% python3 -q
>>> import numpy as np
>>> np.set_printoptions(precision=3, suppress=True, linewidth=140)
>>> M2 = np.array([[0, -3, -4], [5, -3, 2], [-1, -3, -3]])
>>> M2[-1] = M2[0]
>>> m1 = M2 + 0.1 * np.eye(3)
>>> print(m1)
[[ 0.1 -3.  -4. ]
 [ 5.  -2.9  2. ]
 [ 0.  -3.  -3.9]]
>>> rng = np.random.default_rng(29)
>>> z = rng.permutation(3)
>>> print(z)
[2 0 1]
>>> M2 = m1[z][:, z]
>>> print(round(float(np.trace(M2)), 3))
-6.7
>>> print(M2)
[[-3.9  0.  -3. ]
 [-4.   0.1 -3. ]
 [ 2.   5.  -2.9]]
>>> print(round(float(np.linalg.det(M2)), 3), np.round(np.linalg.det(m1[z]), 3))
3.231 3.231
>>> print(np.allclose(M2, m1))
False
>>> print(np.round(np.linalg.norm(m1, 2) / np.linalg.norm(m1), 3))
0.755
>>> print(np.argsort(-np.linalg.norm(m1, axis=0).round(6), kind="stable")[:3])
[2 1 0]
>>> print(np.linalg.cond(m1) > 100)
False
>>> print(np.abs(np.linalg.svd(m1)[2][-1]))
[0.576 0.655 0.49 ]
>>> print([round(float(x), 3) for x in np.linalg.svd(m1, compute_uv=False)[:3]])
[7.028, 6.101, 0.075]
>>> mat = np.array([[5.0, 0.0, 0.0], [0.0, 9.0, 4.0], [0.0, 5.0, 8.0]])
>>> print(mat)
[[5. 0. 0.]
 [0. 9. 4.]
 [0. 5. 8.]]
>>> hat = np.triu(np.array([[8, 8, 4], [1, 5, 7], [6, 2, 9]]), 1) + np.eye(3)
>>> M2 = hat @ mat @ np.linalg.inv(hat)
>>> print(np.linalg.matrix_rank(M2))
3
>>> print(round(float(np.linalg.det(M2)), 3))
260.0
>>> print(hat @ mat - mat @ hat)
[[  0.  52.  44.]
 [  0.  35.  -7.]
 [  0.   0. -35.]]
>>> X = np.diag(np.array([4, 0, 5, 4]))
>>> print(X)
[[4 0 0 0]
 [0 0 0 0]
 [0 0 5 0]
 [0 0 0 4]]
>>> U, sv, vt = np.linalg.svd(X)
>>> print(np.argmax(sv[:-1] / (sv[1:] + 1e-6)) + 1)
3
>>> print(sv)
[5. 4. 4. 0.]
>>> M2 = U[:, :3] @ np.diag(sv[:3]) @ vt[:3]
>>> print(round(np.linalg.norm(X - M2, 2), 3), sv[3])
0.0 0.0
>>> print(M2)
[[4. 0. 0. 0.]
 [0. 0. 0. 0.]
 [0. 0. 5. 0.]
 [0. 0. 0. 4.]]
>>> M2 = X[0, 0] * X[1:] - np.outer(X[1:, 0], X[0])
>>> print(M2)
[[ 0  0  0  0]
 [ 0  0 20  0]
 [ 0  0  0 16]]
>>> print(np.linalg.matrix_rank(M2), np.linalg.matrix_rank(X))
2 3
>>> print(np.flatnonzero(~M2.round(6).any(axis=1)))
[0]
>>> print(np.round(np.linalg.det(X.T), 3))
0.0
>>> print(np.kron(np.eye(2, dtype=int), X))
[[4 0 0 0 0 0 0 0]
 [0 0 0 0 0 0 0 0]
 [0 0 5 0 0 0 0 0]
 [0 0 0 4 0 0 0 0]
 [0 0 0 0 4 0 0 0]
 [0 0 0 0 0 0 0 0]
 [0 0 0 0 0 0 5 0]
 [0 0 0 0 0 0 0 4]]
>>> print(round(float(np.linalg.det(X[::-1])), 3))
0.0
>>> print(np.linalg.eigvals(X))
[4. 0. 5. 4.]
>>> A = np.tanh(np.array([[-0.9, 0.8],
...     [-1.5, 2.5],
...     [-1.9, 1.1],
...     [-0.5, -0.4],
...     [-0.2, -0.2],
...     [0.1, 2.1],
...     [-0.2, 0.0],
...     [0.2, -0.6],
...     [0.1, 0.3],
...     [-1.0, 0.2],
...     [0.1, 0.0],
...     [0.3, 0.1],
...     [-0.3, -1.3],
...     [-1.9, 1.3],
...     [0.1, -0.3],
...     [-2.1, 0.1],
...     [-0.1, 0.1],
...     [-1.8, 0.7],
...     [0.2, 0.8],
...     [-1.0, 0.5],
...     [0.7, -0.5],
...     [-0.3, -0.8],
...     [0.6, 0.3],
...     [-0.4, -0.8]]) @ np.array([[-0.9, -1.0, -1.5], [0.3, 2.1, 0.9]]))
>>> print(A.round(3) + 0)
[[ 0.782  0.989  0.969]
 [ 0.97   1.     1.   ]
 [ 0.967  1.     0.999]
 [ 0.319 -0.327  0.371]
 [ 0.119 -0.217  0.119]
 [ 0.493  1.     0.94 ]
 [ 0.178  0.197  0.291]
 [-0.345 -0.898 -0.686]
 [ 0.     0.485  0.119]
 [ 0.744  0.89   0.933]
 [-0.09  -0.1   -0.149]
 [-0.235 -0.09  -0.345]
 [-0.119 -0.985 -0.617]
 [ 0.97   1.     0.999]
 [-0.178 -0.623 -0.397]
 [ 0.958  0.98   0.997]
 [ 0.119  0.3    0.235]
 [ 0.95   0.997  0.997]
 [ 0.06   0.901  0.397]
 [ 0.782  0.967  0.96 ]
 [-0.653 -0.941 -0.905]
 [ 0.03  -0.881 -0.264]
 [-0.422  0.03  -0.558]
 [ 0.119 -0.856 -0.119]]
>>> print(np.linalg.lstsq(X[:-1].T, X[-1])[2])
2
>>> print(X @ np.linalg.pinv(X) @ X)
[[4. 0. 0. 0.]
 [0. 0. 0. 0.]
 [0. 0. 5. 0.]
 [0. 0. 0. 4.]]
